$ python3 -q
>>> import numpy as np
>>> np.set_printoptions(precision=2, suppress=True, linewidth=120)
>>> rd = lambda a: np.round(a, 2) + 0
>>> A2 = np.array([[1]])
>>> cent = np.array([[2, -1, 0, 1, -2, 1],
...     [-1, -2, 2, -1, 0, 1],
...     [0, -1, 1, 2, 1, 0],
...     [1, 1, 1, 0, -1, -1],
...     [-1, -2, 2, 0, 2, 0],
...     [2, -1, -2, 2, -1, 1]])
>>> E = np.block([[A2, np.array([[1, 0, 2, 2, 1, -1]])], [np.zeros((6, 1)), cent]])
>>> print(E)
[[ 1.  1.  0.  2.  2.  1. -1.]
 [ 0.  2. -1.  0.  1. -2.  1.]
 [ 0. -1. -2.  2. -1.  0.  1.]
 [ 0.  0. -1.  1.  2.  1.  0.]
 [ 0.  1.  1.  1.  0. -1. -1.]
 [ 0. -1. -2.  2.  0.  2.  0.]
 [ 0.  2. -1. -2.  2. -1.  1.]]
>>> A2 = E / np.linalg.norm(E, axis=1, keepdims=True)
>>> cov = A2 @ A2.T
>>> rd(np.degrees(np.arccos(np.clip(cov[3, 2], -1, 1))))
np.float64(76.83)
>>> (cov - 2 * np.eye(7)).round(6).argmax(axis=1)
array([3, 6, 5, 0, 0, 2, 1])
>>> print(np.argwhere(np.triu(np.abs(cov) > 0.95, 1)))
[]
>>> rd(cov[3])
array([ 0.76,  0.11,  0.23,  1.  , -0.17,  0.63,  0.2 ])
>>> rng = np.random.default_rng(146)
>>> lab = rng.permutation(7)
>>> A2 = E[:, lab] * rng.choice([-1, 1], 7)
>>> print(A2)
[[-0.  1. -1.  1.  2. -2.  1.]
 [ 1. -2. -0. -1.  1. -0.  2.]
 [ 2.  0. -0. -1. -1. -2. -1.]
 [ 1.  1. -0. -0.  2. -1.  0.]
 [-1. -1. -0.  1.  0. -1.  1.]
 [ 2.  2. -0. -0.  0. -2. -1.]
 [ 1. -1. -0. -1.  2.  2.  2.]]
>>> Uu, _, Vh = np.linalg.svd(E.T @ A2)
>>> rd(Uu @ Vh)
array([[ 0.,  0., -1.,  0.,  0.,  0.,  0.],
       [ 0.,  0.,  0.,  0.,  0.,  0.,  1.],
       [-1.,  0.,  0.,  0.,  0.,  0.,  0.],
       [ 0.,  0.,  0.,  0.,  0., -1.,  0.],
       [ 0.,  0.,  0.,  0.,  1.,  0.,  0.],
       [ 0.,  1.,  0.,  0.,  0.,  0.,  0.],
       [ 0.,  0.,  0., -1.,  0.,  0.,  0.]])
>>> m1 = np.loadtxt("layer12.csv", delimiter=",")
>>> rd(m1)
array([[ 0.96, -0.11,  0.04,  0.18, -0.04, -0.11, -0.11],
       [-0.11,  0.67,  0.11,  0.55, -0.11, -0.33, -0.33],
       [ 0.04,  0.11,  0.96, -0.18,  0.04,  0.11,  0.11],
       [ 0.18,  0.55, -0.18,  0.09,  0.18,  0.55,  0.55],
       [-0.04, -0.11,  0.04,  0.18,  0.96, -0.11, -0.11],
       [-0.11, -0.33,  0.11,  0.55, -0.11,  0.67, -0.33],
       [-0.11, -0.33,  0.11,  0.55, -0.11, -0.33,  0.67]])
>>> lab = rng.permutation(7)
>>> A2 = m1[:, lab] * rng.choice([-1, 1], 7)
>>> rd(A2)
array([[ 0.18,  0.11, -0.04, -0.96,  0.04,  0.11, -0.11],
       [ 0.55,  0.33, -0.11,  0.11,  0.11, -0.67, -0.33],
       [-0.18, -0.11,  0.04, -0.04,  0.96, -0.11,  0.11],
       [ 0.09, -0.55,  0.18, -0.18, -0.18, -0.55,  0.55],
       [ 0.18,  0.11,  0.96,  0.04,  0.04,  0.11, -0.11],
       [ 0.55, -0.67, -0.11,  0.11,  0.11,  0.33, -0.33],
       [ 0.55,  0.33, -0.11,  0.11,  0.11,  0.33,  0.67]])
>>> Uu, _, Vh = np.linalg.svd(m1.T @ A2)
>>> rd(Uu @ Vh)
array([[ 0.,  0.,  0., -1.,  0.,  0.,  0.],
       [ 0.,  0.,  0.,  0.,  0., -1.,  0.],
       [ 0.,  0.,  0.,  0.,  1.,  0.,  0.],
       [ 1.,  0.,  0.,  0.,  0.,  0.,  0.],
       [ 0.,  0.,  1.,  0.,  0.,  0.,  0.],
       [ 0., -1.,  0.,  0.,  0.,  0.,  0.],
       [ 0.,  0.,  0.,  0.,  0.,  0.,  1.]])
>>> rd(np.linalg.lstsq(m1, A2)[0])
array([[ 0.,  0.,  0., -1.,  0.,  0.,  0.],
       [ 0.,  0.,  0.,  0.,  0., -1.,  0.],
       [ 0.,  0.,  0.,  0.,  1.,  0.,  0.],
       [ 1.,  0.,  0.,  0.,  0.,  0.,  0.],
       [ 0.,  0.,  1.,  0.,  0.,  0.,  0.],
       [ 0., -1.,  0.,  0.,  0.,  0.,  0.],
       [ 0.,  0.,  0.,  0.,  0.,  0.,  1.]])
>>> O, Rm = np.linalg.qr(A2)
>>> rd(Rm)
array([[-1.,  0.,  0.,  0.,  0.,  0.,  0.],
       [ 0., -1.,  0.,  0.,  0.,  0.,  0.],
       [ 0.,  0., -1.,  0.,  0.,  0.,  0.],
       [ 0.,  0.,  0., -1.,  0.,  0.,  0.],
       [ 0.,  0.,  0.,  0.,  1.,  0.,  0.],
       [ 0.,  0.,  0.,  0.,  0., -1.,  0.],
       [ 0.,  0.,  0.,  0.,  0.,  0.,  1.]])
>>> O.shape, Rm.shape
((7, 7), (7, 7))
>>> np.allclose(Rm.T @ Rm, A2.T @ A2)
True
>>> rd(O)
array([[-0.18, -0.11,  0.04,  0.96,  0.04, -0.11, -0.11],
       [-0.55, -0.33,  0.11, -0.11,  0.11,  0.67, -0.33],
       [ 0.18,  0.11, -0.04,  0.04,  0.96,  0.11,  0.11],
       [-0.09,  0.55, -0.18,  0.18, -0.18,  0.55,  0.55],
       [-0.18, -0.11, -0.96, -0.04,  0.04, -0.11, -0.11],
       [-0.55,  0.67,  0.11, -0.11,  0.11, -0.33, -0.33],
       [-0.55, -0.33,  0.11, -0.11,  0.11, -0.33,  0.67]])
>>> np.trace(O @ O.T)
np.float64(7.0)
>>> abs(Rm[0, 0]), rd(np.linalg.norm(A2[:, 0]))
(np.float64(1.0), np.float64(1.0))
>>> rd(O @ Rm)
array([[ 0.18,  0.11, -0.04, -0.96,  0.04,  0.11, -0.11],
       [ 0.55,  0.33, -0.11,  0.11,  0.11, -0.67, -0.33],
       [-0.18, -0.11,  0.04, -0.04,  0.96, -0.11,  0.11],
       [ 0.09, -0.55,  0.18, -0.18, -0.18, -0.55,  0.55],
       [ 0.18,  0.11,  0.96,  0.04,  0.04,  0.11, -0.11],
       [ 0.55, -0.67, -0.11,  0.11,  0.11,  0.33, -0.33],
       [ 0.55,  0.33, -0.11,  0.11,  0.11,  0.33,  0.67]])
>>> O, _ = np.linalg.qr(np.array([[1.0, 1.9, -1.1], [0.8, -0.3, 2.1], [-0.6, 0.8, 0.7]]))
>>> evecs, _ = np.linalg.qr(np.array([[2.0, -0.2, -2.4, -0.5, 0.1],
...     [0.8, 1.4, 0.8, -0.3, -0.3],
...     [2.0, 0.2, 0.0, -0.3, 0.5],
...     [-0.3, 3.3, 2.1, -1.0, -0.2],
...     [0.2, -0.1, -0.7, -0.5, -0.1]]))
>>> sigma = 10 * 0.9 ** np.arange(3)
>>> mat = O[:, :3] * sigma @ evecs[:3]
>>> rd(mat)
array([[ 4.04, -2.76, -5.17,  1.  ,  6.2 ],
       [ 0.87,  0.77, -6.7 , -4.51, -3.55],
       [-8.02, -2.1 , -1.49,  1.22,  2.22]])
>>> rd(np.linalg.norm(mat, 1)), rd(np.linalg.norm(mat, np.inf))
(np.float64(13.35), np.float64(19.16))
>>> rd(np.linalg.norm(mat, "nuc"))
np.float64(27.1)
>>> rd(np.linalg.norm(mat, axis=0))
array([9.02, 3.56, 8.59, 4.77, 7.48])
>>> np.linalg.norm(mat, axis=1).argmax()
np.int64(0)
>>> rd(np.linalg.norm(mat, 2))
np.float64(10.0)
>>> rd(mat[2] @ mat[0])
np.float64(-3.93)
>>> rd(np.linalg.matrix_power(m1, 3))
array([[ 0.96, -0.11,  0.04,  0.18, -0.04, -0.11, -0.11],
       [-0.11,  0.67,  0.11,  0.55, -0.11, -0.33, -0.33],
       [ 0.04,  0.11,  0.96, -0.18,  0.04,  0.11,  0.11],
       [ 0.18,  0.55, -0.18,  0.09,  0.18,  0.55,  0.55],
       [-0.04, -0.11,  0.04,  0.18,  0.96, -0.11, -0.11],
       [-0.11, -0.33,  0.11,  0.55, -0.11,  0.67, -0.33],
       [-0.11, -0.33,  0.11,  0.55, -0.11, -0.33,  0.67]])
>>> rd(np.abs(np.linalg.eigvals(m1)).max())
np.float64(1.0)
>>> np.trace(m1)
np.float64(5.0)
>>> m1.inv()
Traceback (most recent call last):
  File "<python-input-49>", line 1, in <module>
    m1.inv()
    ^^^^^^
AttributeError: 'numpy.ndarray' object has no attribute 'inv'
>>> np.allclose(m1 @ m1.T, m1.T @ m1)
True
>>> print(rd(np.linalg.det(m1)))
-1.0
>>> data = np.loadtxt("a.csv", delimiter=",")
>>> rd(data)
array([[-0.21, -0.91, -0.36],
       [-0.08, -0.35,  0.93],
       [-0.97,  0.23,  0.  ]])
>>> O, Rm = np.linalg.qr(data)
>>> print(rd(O))
[[-0.21 -0.91 -0.36]
 [-0.08 -0.35  0.93]
 [-0.97  0.23  0.  ]]
>>> np.allclose(Rm.T @ Rm, data.T @ data)
True
>>> rd(Rm)
array([[1., 0., 0.],
       [0., 1., 0.],
       [0., 0., 1.]])
>>> f = np.array([3, 2])
>>> rd(np.polyval(f, mat[1]))
array([  4.62,   4.31, -18.09, -11.52,  -8.66])
>>> rd(np.correlate(mat[1], mat[0], "full"))
array([  5.41,   5.64, -45.25, -41.  ,   9.48,  41.35,   3.75,  -8.39, -14.35])
>>> A2 = np.array([[3, 7, 9], [6, 0, 0], [7, 5, 1]])
>>> rd(np.einsum("ij,ij->i", data, data))
array([1., 1., 1.])
>>> np.linalg.matrix_rank(data @ A2)
np.int64(3)
>>> np.vstack([data, A2.T]).shape
(6, 3)
>>> K = np.array([[0.9, 0.4, -0.2, -0.7, -1.2, -1.4],
...     [-0.7, 0.3, -1.3, 0.1, 1.0, -0.2],
...     [0.2, 0.8, -0.9, 1.0, -0.4, -1.0],
...     [-2.4, -1.5, 0.0, -0.7, 1.0, 0.2],
...     [1.1, -1.5, 1.5, 1.6, 0.0, -0.7],
...     [-1.9, -0.4, -1.5, 0.6, 2.3, 1.7]])
>>> K[4] = K[5] + 0.1 * rng.normal(size=6)
>>> rd(K)
array([[ 0.9 ,  0.4 , -0.2 , -0.7 , -1.2 , -1.4 ],
       [-0.7 ,  0.3 , -1.3 ,  0.1 ,  1.  , -0.2 ],
       [ 0.2 ,  0.8 , -0.9 ,  1.  , -0.4 , -1.  ],
       [-2.4 , -1.5 ,  0.  , -0.7 ,  1.  ,  0.2 ],
       [-2.07, -0.4 , -1.76,  0.5 ,  2.36,  1.59],
       [-1.9 , -0.4 , -1.5 ,  0.6 ,  2.3 ,  1.7 ]])
>>> w1 = np.array([[3, 0, -1, 2, 0, 3],
...     [2, 1, 0, 1, -3, -1],
...     [-2, 3, -1, -2, -3, 0],
...     [-2, -3, 1, -2, -2, -1],
...     [0, 2, -2, -3, -2, -1],
...     [-3, -2, 0, -3, -1, -1]])
>>> beta = np.array([2, -5, 5, -5, -5, -3])
>>> hid = np.maximum(K @ w1 + beta, 0)
>>> print((hid > 0).astype(int))
[[1 0 1 1 0 1]
 [1 0 1 0 0 0]
 [1 0 1 1 0 0]
 [0 0 1 0 0 0]
 [0 0 1 0 0 0]
 [0 0 1 0 0 0]]
>>> np.linalg.matrix_rank(hid)
np.int64(4)
>>> print(rd(hid))
[[11.5   0.    6.    6.8   0.    2.6 ]
 [ 3.5   0.    5.1   0.    0.    0.  ]
 [ 7.    0.    7.5   0.2   0.    0.  ]
 [ 0.    0.    4.7   0.    0.    0.  ]
 [ 0.    0.    4.61  0.    0.    0.  ]
 [ 0.    0.    4.4   0.    0.    0.  ]]
>>> cent = np.array([[-2, -3, -3],
...     [3, -5, -3],
...     [0, -4, 4],
...     [0, -5, -1],
...     [-2, -1, -4],
...     [3, -4, -3]])
>>> print(rd(hid @ cent))
[[ -15.2  -102.9   -25.1 ]
 [  -7.    -30.9     9.9 ]
 [ -14.    -52.      8.8 ]
 [   0.    -18.8    18.8 ]
 [   0.    -18.42   18.42]
 [   0.    -17.6    17.6 ]]
>>> w1 @ cent
array([[  3, -27, -24],
       [  2,  -9,   5],
       [ 19,   8,   7],
       [ -4,  33,  32],
       [  7,  19,   0],
       [ -1,  39,  25]])
>>> vec = np.array([2, 2, 0, 2, 0, 2])
>>> y = K @ vec
>>> rd(y)
array([-1.6 , -1.  ,  2.  , -8.8 , -0.75,  0.  ])
>>> rd(np.linalg.solve(K, K[:, 5]))
array([0., 0., 0., 0., 0., 1.])
>>> rd(np.linalg.solve(K, y))
array([2., 2., 0., 2., 0., 2.])
>>> rd(np.linalg.solve(K, y + K[:, 3]))
array([2., 2., 0., 3., 0., 2.])
>>> rd(np.linalg.solve(K.T, K[5]))
array([0., 0., 0., 0., 0., 1.])
>>> X = np.load("sample18.npy")
>>> print(X)
[[-1.92  0.33  0.65  1.25 -2.52 -0.99  0.62]
 [ 2.82 -2.76 -1.88 -1.7  -0.94 -0.3  -4.76]
 [ 1.17 -3.63 -1.73 -0.26 -6.71 -2.46 -6.38]
 [-2.4   0.57  0.88  1.57 -2.9  -1.14  1.03]]
>>> cov = X.T @ X
>>> rd(np.trace(cov)), rd((X ** 2).sum())
(np.float64(188.6), np.float64(188.6))
>>> np.linalg.matrix_rank(cov)
np.int64(3)
>>> rd(np.linalg.svd(X, compute_uv=False) ** 2)
array([140.73,  47.83,   0.04,   0.  ])
>>> print(np.allclose(cov, cov.T))
True
>>> (X @ X.T).shape
(4, 4)
